In [1]: import numpy as np

In [2]: np.set_printoptions(precision=1, suppress=True, linewidth=200, floatmode="fixed")

In [3]: mat = np.load("dump.npy")

In [4]: print(mat)
[[7 6 1 2 8 6 1 3]
 [6 7 6 1 2 8 6 1]
 [1 6 7 6 1 2 8 6]
 [2 1 6 7 6 1 2 8]
 [8 2 1 6 7 6 1 2]
 [6 8 2 1 6 7 6 1]
 [1 6 8 2 1 6 7 6]
 [3 1 6 8 2 1 6 7]]

In [5]: # symmetric, so the eigenvalues are real

In [6]: print([round(float(np.linalg.det(mat[:i, :i])), 2) + 0 for i in range(1, 9)])
[7.0, 13.0, -96.0, -1360.0, 11264.0, 10413.0, -81755.0, -338752.0]

In [7]: try:
   ...:     np.linalg.cholesky(mat)
   ...: except np.linalg.LinAlgError as e:
   ...:     print(repr(e))
   ...: 
LinAlgError('Matrix is not positive definite')

In [8]: rng = np.random.default_rng(9430)

In [9]: lab = rng.permutation(8)

In [10]: print(lab)
[3 6 7 5 2 4 0 1]

In [11]: other = mat[lab][:, lab]

In [12]: print(np.allclose(other, mat))
False

In [13]: print(np.sort(np.abs(np.linalg.eigvals(other))))
[ 1.2  1.3  1.6  4.0  4.9 12.4 15.7 35.4]

In [14]: cov = mat.T @ mat

In [15]: print(np.linalg.svd(mat, compute_uv=False) ** 2)
[1252.2  246.4  153.3   24.4   16.0    2.4    1.7    1.5]

In [16]: print(np.diag(cov))
[200 227 227 195 195 227 227 200]

In [17]: print(np.linalg.matrix_rank(cov))
8

In [18]: W0 = np.load("sample17.npy")

In [19]: print(W0)
[[1 1 1 3 3]
 [3 1 1 1 3]
 [3 3 1 1 1]
 [1 3 3 1 1]
 [1 1 3 3 1]]

In [20]: vec = np.array([2, -1, 3, -2, 0])

In [21]: h1 = np.maximum(W0 @ vec, 0)

In [22]: print(np.maximum(W0 @ (3 * vec), 0))
[ 0 18 12 18 12]
